$ python3 -q
>>> import numpy as np
>>> np.set_printoptions(suppress=True, linewidth=120)
>>> m1 = np.array([[5.0, 1.0, 1.0, 1.0, 1.0],
...     [1.0, 5.0, 1.0, 1.0, 1.0],
...     [1.0, 1.0, 5.0, 1.0, 1.0],
...     [1.0, 1.0, 1.0, 5.0, 1.0],
...     [1.0, 1.0, 1.0, 1.0, 5.0]])
>>> m1
array([[5., 1., 1., 1., 1.],
       [1., 5., 1., 1., 1.],
       [1., 1., 5., 1., 1.],
       [1., 1., 1., 5., 1.],
       [1., 1., 1., 1., 5.]])
>>> vals, evecs = np.linalg.eigh(m1)
>>> np.round(evecs.T @ evecs, 3) + 0
array([[1., 0., 0., 0., 0.],
       [0., 1., 0., 0., 0.],
       [0., 0., 1., 0., 0.],
       [0., 0., 0., 1., 0.],
       [0., 0., 0., 0., 1.]])
>>> np.round(np.linalg.eigvalsh(m1 + -2 * np.eye(5)), 3)
array([2., 2., 2., 2., 7.])
>>> np.round(np.linalg.eigvalsh(m1 @ m1), 3)
array([16., 16., 16., 16., 81.])
>>> np.round(np.linalg.svd(m1, compute_uv=False), 3)
array([9., 4., 4., 4., 4.])
>>> np.abs(evecs[:, -1]).round(6).argmax()
np.int64(0)
>>> vec = np.ones(5)
>>> for _ in range(3):
...     vec = m1 @ vec
...     vec /= np.linalg.norm(vec)
...     print(round(vec @ m1 @ vec, 3))
... 
9.0
9.0
9.0
>>> np.round(np.linalg.eigvalsh(m1)[-1], 3)
np.float64(9.0)
>>> rng = np.random.default_rng(774)
>>> out = m1 + rng.integers(-2, 3, (5, 1)) @ rng.integers(-2, 3, (1, 5))
>>> out
array([[ 6.,  2.,  2.,  2., -1.],
       [ 0.,  4.,  0.,  0.,  3.],
       [ 0.,  0.,  4.,  0.,  3.],
       [ 2.,  2.,  2.,  6., -1.],
       [ 2.,  2.,  2.,  2.,  3.]])
>>> np.round(np.linalg.svd(out - m1, compute_uv=False), 3) + 0
array([6.325, 0.   , 0.   , 0.   , 0.   ])
>>> np.abs(out - m1).sum(axis=1)
array([6., 6., 6., 6., 6.])
>>> proj = np.triu(np.array([[0, 2, 0, 3, 2],
...     [1, 0, 0, 3, 3],
...     [0, 0, 3, 0, 3],
...     [1, 0, 0, 0, 3],
...     [1, 3, 1, 0, 0]]), 1) + np.eye(5)
>>> out = proj @ m1 @ np.linalg.inv(proj)
>>> out
array([[ 12.,  -8.,   8.,   8., -32.],
       [  7.,  -3.,   7.,   7., -28.],
       [  4.,  -4.,   8.,   4., -16.],
       [  4.,  -4.,   4.,   8., -16.],
       [  1.,  -1.,   1.,   1.,   0.]])
>>> print(np.linalg.matrix_rank(out))
5
>>> np.round(np.linalg.det(out), 3)
np.float64(2304.0)
>>> np.trace(out), np.trace(m1)
(np.float64(25.0), np.float64(25.0))
>>> np.round(np.poly(out), 3)
array([    1.,   -25.,   240., -1120.,  2560., -2304.])
>>> F = np.loadtxt("test17.csv", delimiter=",")
>>> F.round(3)
array([[ 6.602,  3.635, -7.295,  5.118, -7.592],
       [ 6.564,  3.606, -7.244,  5.085, -7.522],
       [ 5.145,  2.526, -5.396,  3.836, -5.023],
       [ 4.549,  2.086, -4.681,  3.317, -4.085],
       [ 4.017,  1.702, -4.074,  2.86 , -3.309],
       [ 3.344,  1.232, -3.35 ,  2.288, -2.415],
       [ 2.484,  0.664, -2.498,  1.574, -1.432],
       [ 1.143, -0.091, -1.324,  0.526, -0.325],
       [ 0.665, -0.277, -0.928,  0.194, -0.091],
       [ 0.151, -0.298, -0.422, -0.073,  0.016],
       [ 0.017, -0.133, -0.145, -0.058,  0.004],
       [ 0.002,  0.048,  0.047,  0.025,  0.001],
       [ 0.116,  0.509,  0.447,  0.312,  0.061],
       [ 0.204,  0.726,  0.626,  0.465,  0.121],
       [ 0.898,  1.992,  1.721,  1.445,  0.791],
       [ 1.34 ,  2.677,  2.38 ,  2.008,  1.342],
       [ 2.551,  4.396,  4.263,  3.473,  3.203],
       [ 5.597,  8.328,  9.693,  6.963,  9.51 ],
       [ 5.832,  8.621, 10.154,  7.227, 10.076],
       [ 7.233, 10.338, 13.003,  8.785, 13.641],
       [ 7.304, 10.425, 13.154,  8.865, 13.832],
       [ 9.446, 12.994, 17.871, 11.22 , 19.909],
       [10.323, 14.033, 19.918, 12.178, 22.591],
       [10.933, 14.751, 21.377, 12.842, 24.516]])
>>> # null space of dimension 2
>>> W2 = F[[2, 10]].astype(float)
>>> for _ in range(5):
...     idx = np.linalg.norm(F[:, None] - W2, axis=-1).argmin(axis=1)
...     W2 = np.array([F[idx == j].mean(axis=0) for j in range(2)])
... 
>>> print(idx)
[0 0 0 0 0 0 0 0 0 0 0 0 0 0 0 0 0 1 1 1 1 1 1 1]
>>> np.abs(W2[1] - W2[0]).argmax()
np.int64(4)
>>> W2.round(3)
array([[ 2.341,  1.471, -1.64 ,  1.906, -1.544],
       [ 8.095, 11.356, 15.024,  9.726, 16.296]])
>>> np.round(W2[1] - W2[0], 3)
array([ 5.755,  9.885, 16.664,  7.82 , 17.841])
